$ python3 -q
>>> import numpy as np
>>> np.set_printoptions(precision=2, suppress=True, linewidth=120)
>>> def rnd(a):
...     return np.round(a, 2) + 0
... 
>>> mat = np.load("data.npy")
>>> print(mat)
[[ 0  4 -5  4 -2]
 [ 0  0 -3  5 -2]
 [ 0  0  0  2 -4]
 [ 0  0  0  0  3]
 [ 0  0  0  0  0]]
>>> # null space of dimension 1
>>> U, s, Vt = np.linalg.svd(mat)
>>> vecs = Vt[:(s > 1e-8).sum()]
>>> rng = np.random.default_rng(633596)
>>> vec = mat[4] + -2 * mat[0] + rng.integers(2) * np.eye(5)[1]
>>> print(vec)
[ 0. -7. 10. -8.  4.]
>>> print(rnd(vecs.T @ vecs))
[[0. 0. 0. 0. 0.]
 [0. 1. 0. 0. 0.]
 [0. 0. 1. 0. 0.]
 [0. 0. 0. 1. 0.]
 [0. 0. 0. 0. 1.]]
>>> print(rnd(np.diag(vecs.T @ vecs)))
[0. 1. 1. 1. 1.]
>>> print(np.linalg.matrix_rank(np.vstack([mat, vec])))
4
>>> print(np.linalg.matrix_rank(mat, rtol=0.1))
3
>>> def softmax(z):
...     e = np.exp(z - z.max(axis=-1, keepdims=True))
...     return e / e.sum(axis=-1, keepdims=True)
... 
>>> print(rnd(softmax(mat[1] + 3)))
[0.01 0.01 0.   0.99 0.  ]
>>> print(rnd(softmax(mat).sum(axis=1)))
[1. 1. 1. 1. 1.]
>>> print(rnd(softmax(mat[1])))
[0.01 0.01 0.   0.99 0.  ]
>>> S = mat @ mat.T / np.sqrt(5)
>>> print(rnd(softmax(S)[1] @ mat))
[ 0.    2.44 -4.22  4.39 -2.  ]
>>> print(rnd(softmax(S)))
[[1.   0.   0.   0.   0.  ]
 [0.61 0.39 0.   0.   0.  ]
 [0.11 0.26 0.63 0.   0.  ]
 [0.   0.   0.   0.98 0.02]
 [0.2  0.2  0.2  0.2  0.2 ]]
